% ipython --no-banner

In [1]: import numpy as np

In [2]: import numpy.linalg as la

In [3]: np.set_printoptions(suppress=True, linewidth=200)

In [4]: def tidy(a):
   ...:     return np.round(a, 2) + 0
   ...: 

In [5]: mat = np.load("x.npy")

In [6]: mat
Out[6]: 
array([[ 1.3 , -1.71, -2.09],
       [ 0.75, -1.15, -2.67],
       [ 1.76, -0.54, -2.37],
       [ 0.04,  1.23,  2.74],
       [-2.58, -1.34,  0.74],
       [ 0.84, -1.19,  2.63],
       [-2.66, -0.99, -0.97],
       [ 0.38,  2.83, -0.9 ],
       [ 1.15,  0.35, -2.75],
       [ 0.22, -2.71, -1.27],
       [ 1.52, -2.39,  0.98],
       [ 1.71, -0.86,  2.31],
       [ 0.77,  2.78,  0.84],
       [-0.27, -1.74,  2.43],
       [ 0.7 , -0.53, -2.87],
       [-1.55,  0.11,  2.57],
       [ 2.88,  0.26,  0.78],
       [-1.1 , -1.84,  2.1 ],
       [-0.9 ,  1.16,  2.62],
       [ 1.32,  1.46,  2.27],
       [ 2.3 , -0.53,  1.85]])

In [7]: x = np.array([-3, -3, 2])

In [8]: y = mat @ x

In [9]: coef, lr = np.zeros(3), 1 / la.norm(mat, 2) ** 2

In [10]: for i in range(60):
    ...:     coef -= lr * mat.T @ (mat @ coef - y)
    ...:     if i % 10 == 0: print(i, round(la.norm(mat @ coef - y), 2))
    ...: 
0 13.76
10 0.01
20 0.0
30 0.0
40 0.0
50 0.0

In [11]: coef
Out[11]: array([-3., -3.,  2.])

In [12]: tidy(la.cond(mat))
Out[12]: np.float64(1.42)

In [13]: Xs = mat - mat.mean(axis=0)

In [14]: U, sv, Vh = la.svd(Xs, full_matrices=False)

In [15]: (np.sign(U[:, 0]) == np.sign(U[0, 0])).astype(int)
Out[15]: array([1, 1, 1, 0, 0, 0, 1, 1, 1, 1, 1, 0, 0, 0, 1, 0, 0, 0, 0, 0, 0])

In [16]: np.abs(Vh[0]).argmax()
Out[16]: np.int64(2)

In [17]: np.abs(U[:, 0]).argmax()
Out[17]: np.int64(14)

In [18]: tidy(sv ** 2 / (sv ** 2).sum())
Out[18]: array([0.51, 0.28, 0.21])

In [19]: tidy((sv ** 2).sum() ** 2 / (sv ** 4).sum())
Out[19]: np.float64(2.63)

In [20]: tidy(sv)
Out[20]: array([9.52, 7.11, 6.17])

In [21]: hat = mat @ la.solve(mat.T @ mat, mat.T)

In [22]: la.matrix_rank(np.eye(21) - hat)
Out[22]: np.int64(18)

In [23]: np.allclose(hat @ hat, hat)
Out[23]: True

In [24]: tidy(la.eigvalsh(hat))
Out[24]: array([0., 0., 0., 0., 0., 0., 0., 0., 0., 0., 0., 0., 0., 0., 0., 0., 0., 0., 1., 1., 1.])

In [25]: tidy(np.diag(hat))
Out[25]: array([0.13, 0.11, 0.12, 0.11, 0.18, 0.13, 0.18, 0.18, 0.11, 0.16, 0.19, 0.15, 0.17, 0.14, 0.1 , 0.11, 0.19, 0.14, 0.11, 0.13, 0.17])
